% python3 -q
>>> import numpy as np
>>> import numpy.linalg as la
>>> np.set_printoptions(precision=1, suppress=True, linewidth=120)
>>> K = np.load("m.npy")
>>> print(K)
[[-1 -1 -1 -1 -1 -1]
 [ 0  0  0  0  0  0]
 [-2 -1 -2 -1 -2 -1]
 [-1 -1 -1 -1 -1 -1]
 [ 0  0  0  0  0  0]
 [-2 -1 -2 -1 -2 -1]]
>>> print(round(np.abs(la.eigvals(K)).max(), 1))
5.0
>>> print(np.round(la.det(K), 1))
0.0
>>> print(np.allclose(K @ K.T, K.T @ K))
False
>>> print(K @ K)
[[6 4 6 4 6 4]
 [0 0 0 0 0 0]
 [9 6 9 6 9 6]
 [6 4 6 4 6 4]
 [0 0 0 0 0 0]
 [9 6 9 6 9 6]]
>>> print((K - K.T) / 2)
[[ 0.  -0.5  0.5  0.  -0.5  0.5]
 [ 0.5  0.   0.5  0.5  0.   0.5]
 [-0.5 -0.5  0.   0.  -1.   0.5]
 [ 0.  -0.5  0.   0.  -0.5  0. ]
 [ 0.5  0.   1.   0.5  0.   1. ]
 [-0.5 -0.5 -0.5  0.  -1.   0. ]]
>>> print(np.round(np.sort(np.abs(la.eigvals(K))), 1) + 0)
[0. 0. 0. 0. 0. 5.]
>>> Uu, s, Vh = la.svd(K)
>>> print(np.argmax(s[:-1] / (s[1:] + 1e-6)) + 1)
2
>>> out = Uu[:, :2] @ np.diag(s[:2]) @ Vh[:2]
>>> print(out.round(1) + 0)
[[-1. -1. -1. -1. -1. -1.]
 [ 0.  0.  0.  0.  0.  0.]
 [-2. -1. -2. -1. -2. -1.]
 [-1. -1. -1. -1. -1. -1.]
 [ 0.  0.  0.  0.  0.  0.]
 [-2. -1. -2. -1. -2. -1.]]
>>> print(np.round(la.norm(K - out) / la.norm(K), 1))
0.0
>>> Uu, s, Vh = la.svd(K)
>>> V = Vh[:(s > 1e-8).sum()]
>>> rng = np.random.default_rng(87)
>>> x0 = K[0] + -2 * K[3] + rng.integers(2) * np.eye(6)[0]
>>> print(x0)
[2. 1. 1. 1. 1. 1.]
>>> print(np.allclose(V.T @ V @ x0, x0))
False
>>> print(np.round(V.T @ V, 1) + 0)
[[0.3 0.  0.3 0.  0.3 0. ]
 [0.  0.3 0.  0.3 0.  0.3]
 [0.3 0.  0.3 0.  0.3 0. ]
 [0.  0.3 0.  0.3 0.  0.3]
 [0.3 0.  0.3 0.  0.3 0. ]
 [0.  0.3 0.  0.3 0.  0.3]]
>>> print([round(float(x), 1) for x in la.svd(K, compute_uv=False)[:3]])
[6.4, 0.9, 0.0]
>>> print(round(float(la.norm(K, 2) / la.norm(K)), 1))
1.0
>>> mat = np.loadtxt("case5.csv", delimiter=",")
>>> print(mat)
[[-3. -2. -1.  0.  1.]
 [ 2.  3.  4.  5.  6.]
 [ 7.  8.  9. 10. 11.]
 [12. 13. 14. 15. 16.]
 [17. 18. 19. 20. 21.]
 [22. 23. 24. 25. 26.]
 [27. 28. 29. 30. 31.]]
>>> Uu, s, Vh = la.svd(mat)
>>> V = Vh[:(s > 1e-8).sum()]
>>> x0 = mat[4] + 3 * mat[0] + rng.integers(2) * np.eye(5)[0]
>>> print(x0)
[ 9. 12. 16. 20. 24.]
>>> print(np.diag(V.T @ V))
[0.6 0.3 0.2 0.3 0.6]
>>> print(la.matrix_rank(np.vstack([mat, x0])))
3
>>> print(np.round(la.norm(x0 - V.T @ V @ x0), 1))
0.6
>>> Uu, s, Vh = la.svd(mat, full_matrices=False)
>>> print(np.allclose(Uu * s @ Vh, mat))
True
>>> print(np.cumsum(s ** 2) / np.sum(s ** 2))
[1. 1. 1. 1. 1.]
>>> print((s > 1e-8).sum())
2
>>> print(Uu.shape, s.shape, Vh.shape)
(7, 5) (5,) (5, 5)
>>> print(np.round(Uu.T @ mat @ Vh.T, 1) + 0)
[[102.    0.    0.    0.    0. ]
 [  0.    4.9   0.    0.    0. ]
 [  0.    0.    0.    0.    0. ]
 [  0.    0.    0.    0.    0. ]
 [  0.    0.    0.    0.    0. ]]
>>> print(np.round(Uu.T @ Uu, 1) + 0)
[[1. 0. 0. 0. 0.]
 [0. 1. 0. 0. 0.]
 [0. 0. 1. 0. 0.]
 [0. 0. 0. 1. 0.]
 [0. 0. 0. 0. 1.]]
>>> print(np.round(s / s[0], 1) + 0)
[1. 0. 0. 0. 0.]
>>> out = np.array([[-3, 8],
...     [3, 7],
...     [2, 3],
...     [-3, -8],
...     [5, 8],
...     [-9, 7],
...     [5, 5],
...     [4, -4],
...     [3, 0]])
>>> Z = np.array([[1, 3, 1, -2, -3, 1, -3, 2], [3, 3, -1, 0, 2, -1, -3, -2]])
>>> W0 = out @ Z
>>> print(W0)
[[ 21  15 -11   6  25 -11 -15 -22]
 [ 24  30  -4  -6   5  -4 -30  -8]
 [ 11  15  -1  -4   0  -1 -15  -2]
 [-27 -33   5   6  -7   5  33  10]
 [ 29  39  -3 -10   1  -3 -39  -6]
 [ 12  -6 -16  18  41 -16   6 -32]
 [ 20  30   0 -10  -5   0 -30   0]
 [ -8   0   8  -8 -20   8   0  16]
 [  3   9   3  -6  -9   3  -9   6]]
>>> # column 5 repeats column 2
>>> Uu, s, Vh = la.svd(W0)
>>> V = Vh[:(s > 1e-8).sum()]
>>> x0 = W0[3] + 4 * W0[6] + rng.integers(2) * np.eye(8)[4]
>>> print(x0)
[ 53.  87.   5. -34. -27.   5. -87.  10.]
>>> print(round(float(la.norm(x0 - V.T @ V @ x0)), 1))
0.0
>>> print(la.matrix_rank(np.vstack([W0, x0])))
2
>>> data = np.loadtxt("out1.csv", delimiter=",")
>>> print(data)
[[  6.   6. -12.   3.  -9.  -6.   3.   0.]
 [  6.   1.  -8.   2.  -6.  -4.   2.   0.]
 [-12.  -8.  13.  -4.  12.   8.  -4.   0.]
 [  3.   2.  -4.  -2.  -3.  -2.   1.   0.]
 [ -9.  -6.  12.  -3.   6.   6.  -3.   0.]
 [ -6.  -4.   8.  -2.   6.   1.  -2.   0.]
 [  3.   2.  -4.   1.  -3.  -2.  -2.   0.]
 [  0.   0.   0.   0.   0.   0.   0.  -3.]]
>>> # symmetric
>>> print(data.ravel(order="F"))
[  6.   6. -12.   3.  -9.  -6.   3.   0.   6.   1.  -8.   2.  -6.  -4.   2.   0. -12.  -8.  13.  -4.  12.   8.  -4.
   0.   3.   2.  -4.  -2.  -3.  -2.   1.   0.  -9.  -6.  12.  -3.   6.   6.  -3.   0.  -6.  -4.   8.  -2.   6.   1.
  -2.   0.   3.   2.  -4.   1.  -3.  -2.  -2.   0.   0.   0.   0.   0.   0.   0.   0.  -3.]
>>> data.reshape(8, 9)
Traceback (most recent call last):
  File "<python-input-57>", line 1, in <module>
    data.reshape(8, 9)
    ~~~~~~~~~~~~^^^^^^
ValueError: cannot reshape array of size 64 into shape (8,9)
>>> print(data.reshape(-1, 2))
[[  6.   6.]
 [-12.   3.]
 [ -9.  -6.]
 [  3.   0.]
 [  6.   1.]
 [ -8.   2.]
 [ -6.  -4.]
 [  2.   0.]
 [-12.  -8.]
 [ 13.  -4.]
 [ 12.   8.]
 [ -4.   0.]
 [  3.   2.]
 [ -4.  -2.]
 [ -3.  -2.]
 [  1.   0.]
 [ -9.  -6.]
 [ 12.  -3.]
 [  6.   6.]
 [ -3.   0.]
 [ -6.  -4.]
 [  8.  -2.]
 [  6.   1.]
 [ -2.   0.]
 [  3.   2.]
 [ -4.   1.]
 [ -3.  -2.]
 [ -2.   0.]
 [  0.   0.]
 [  0.   0.]
 [  0.   0.]
 [  0.  -3.]]
>>> T = data.reshape(8, 2, -1)
>>> print(T.shape)
(8, 2, 4)
>>> print(np.einsum("ihd,ihd->ih", T, T))
[[225. 126.]
 [105.  56.]
 [393. 224.]
 [ 33.  14.]
 [270.  81.]
 [120.  41.]
 [ 30.  17.]
 [  0.   9.]]
>>> print(np.swapaxes(T, 1, 2)[5])
[[-6.  6.]
 [-4.  1.]
 [ 8. -2.]
 [-2.  0.]]
>>> print(T.sum(axis=1))
[[-3.  0. -9.  3.]
 [ 0. -3. -6.  2.]
 [ 0.  0.  9. -4.]
 [ 0.  0. -3. -2.]
 [-3.  0.  9. -3.]
 [ 0. -3.  6. -2.]
 [ 0.  0. -6.  1.]
 [ 0.  0.  0. -3.]]
>>> idx = rng.permutation(8)
>>> print(idx)
[3 5 0 6 2 4 1 7]
>>> out = data[idx][:, idx]
>>> print(np.trace(out))
20.0
>>> print(round(float(la.det(out)), 1), round(la.det(data[idx]), 1))
-89667.0 -89667.0
>>> print(np.sort(np.abs(la.eigvals(out))))
[ 3.  3.  3.  3.  3.  3.  3. 41.]
>>> r0 = np.array([3, -7, -3, -7, -7, 1])
>>> m1 = np.array([np.roll(r0, i) for i in range(6)])
>>> print(m1)
[[ 3 -7 -3 -7 -7  1]
 [ 1  3 -7 -3 -7 -7]
 [-7  1  3 -7 -3 -7]
 [-7 -7  1  3 -7 -3]
 [-3 -7 -7  1  3 -7]
 [-7 -3 -7 -7  1  3]]
>>> idx = rng.permutation(6)
>>> print(idx)
[1 4 2 3 0 5]
>>> out = m1[idx][:, idx]
>>> print(np.trace(out))
18
>>> print(out)
[[ 3 -7 -7 -3  1 -7]
 [-7  3 -7  1 -3 -7]
 [ 1 -3  3 -7 -7 -7]
 [-7 -7  1  3 -7 -3]
 [-7 -7 -3 -7  3  1]
 [-3  1 -7 -7 -7  3]]
>>> print(np.diag(out))
[3 3 3 3 3 3]
>>> print(np.allclose(out, m1))
False
>>> Q, R = la.qr(out)
>>> print(np.allclose(R.T @ R, out.T @ out))
True
>>> print(round(float(abs(R[0, 0])), 1), round(float(la.norm(out[:, 0])), 1))
12.9 12.9
>>> print(np.abs(np.diag(R)))
[12.9 12.3 11.8 10.9 11.3 10.1]
>>> print(np.round(np.trace(Q @ Q.T), 1))
6.0
>>> x0 = np.array([2, 2, 1, -2, -1, 0])
>>> target = m1 @ x0
>>> print(target)
[ 10  14   8 -26 -32 -14]
>>> print(np.round(la.solve(m1, target + m1[:, 3]), 1) + 0)
[ 2.  2.  1. -1. -1.  0.]
>>> print(np.round(la.solve(m1.T, m1[1]), 1) + 0)
[0. 1. 0. 0. 0. 0.]
>>> print(np.sort(np.abs(la.eigvals(m1))))
[ 6.  11.1 11.1 12.5 12.5 20. ]
>>> print((m1 - m1.T) / 2)
[[ 0. -4.  2.  0. -2.  4.]
 [ 4.  0. -4.  2.  0. -2.]
 [-2.  4.  0. -4.  2.  0.]
 [ 0. -2.  4.  0. -4.  2.]
 [ 2.  0. -2.  4.  0. -4.]
 [-4.  2.  0. -2.  4.  0.]]
>>> print(np.allclose(m1, m1.T))
False
>>> feats = np.load("mat.npy")
>>> print(feats)
[[1 0 0 0]
 [2 1 0 0]
 [0 1 1 0]
 [2 1 2 1]]
>>> x0 = np.array([-4, 3, 4, 0, -3, 4])
>>> print(m1 @ x0)
[-20 -30  24  20 -74   0]
>>> print((m1 @ x0).argmax())
2
>>> print((m1 * x0).sum(axis=1))
[-20 -30  24  20 -74   0]
>>> print(m1 * x0)
[[-12 -21 -12   0  21   4]
 [ -4   9 -28   0  21 -28]
 [ 28   3  12   0   9 -28]
 [ 28 -21   4   0  21 -12]
 [ 12 -21 -28   0  -9 -28]
 [ 28  -9 -28   0  -3  12]]
>>> print(m1 @ np.ones(6))
[-20. -20. -20. -20. -20. -20.]
>>> print(la.norm(m1 @ x0) <= la.norm(m1, 2) * la.norm(x0) + 1e-9)
True
>>> x0 = np.array([0, 0, 3, 0])
>>> target = feats @ x0
>>> print(target)
[0 0 3 6]
>>> print(la.solve(feats, feats[:, 1]))
[ 0.  1.  0. -0.]
>>> print(la.matrix_rank(feats - feats[0, 0] * np.eye(4)))
3
>>> print(np.sort(la.eigvals(feats)))
[1. 1. 1. 1.]
>>> ev, V = la.eig(feats)
>>> print(np.sort(la.eigvals(la.inv(feats))))
[1. 1. 1. 1.]
>>> print(ev)
[1. 1. 1. 1.]
>>> print(np.prod(ev))
1.0
>>> r0 = np.array([2, -1])
>>> print(np.polyval(r0, feats[1]))
[ 3  1 -1 -1]
>>> print(np.array([np.convolve(row, r0, "same") for row in feats]))
[[ 2 -1  0  0]
 [ 4  0 -1  0]
 [ 0  2  1 -1]
 [ 4  0  3  0]]
>>> E = np.loadtxt("block2.csv", delimiter=",")
>>> print(E)
[[ 2.3  1.   1.  -1.   0.   1.   0.  -1.   0.  -2.  -1.   1.   2.   1. ]
 [ 1.  -0.7 -1.  -1.  -1.  -2.   2.   1.   1.  -2.  -2.  -2.  -2.   0. ]
 [ 2.  -1.   1.3  0.   1.   2.   2.  -2.  -2.   1.   2.   2.   1.   0. ]
 [-1.   0.   0.   1.3 -2.  -1.  -1.  -1.  -1.  -1.   0.   1.  -1.   1. ]
 [ 2.   1.  -2.  -2.   2.3 -1.  -1.  -2.  -1.   2.  -1.   2.  -2.  -1. ]
 [ 2.  -2.   1.   2.   1.  -1.7  1.  -1.   0.  -1.  -2.   2.   2.  -1. ]
 [-2.   1.   2.   0.   2.  -1.   1.3  0.  -2.  -1.   0.   0.   0.  -1. ]
 [-2.  -2.  -2.  -2.   1.  -1.   0.  -1.7  0.  -1.  -1.   0.   1.   2. ]
 [ 0.   2.  -1.   0.   2.  -1.   1.  -1.  -1.7 -1.   1.  -1.   2.   0. ]
 [-1.   0.   2.  -2.  -1.   1.   0.  -1.   2.  -1.7  1.  -1.   1.   2. ]
 [ 2.  -2.   2.   0.  -1.  -1.   1.   1.   0.   2.   0.3 -1.  -1.   1. ]
 [ 0.   0.   0.   0.  -1.   0.   0.   2.  -1.  -2.   2.  -0.7  0.   1. ]
 [ 1.  -2.   1.   1.   2.  -1.   1.  -1.  -2.   0.   1.  -1.   2.3  0. ]
 [ 2.   1.   1.  -1.   0.   1.   0.  -1.   0.  -2.  -1.   1.   2.   1.3]]
>>> Q, V = la.qr(E[:, :10])[0], la.qr(E[:, 10:])[0]
>>> s = la.svd(Q.T @ V, compute_uv=False)
>>> print(np.round(la.norm(Q @ Q.T - V @ V.T, 2), 1))
1.0
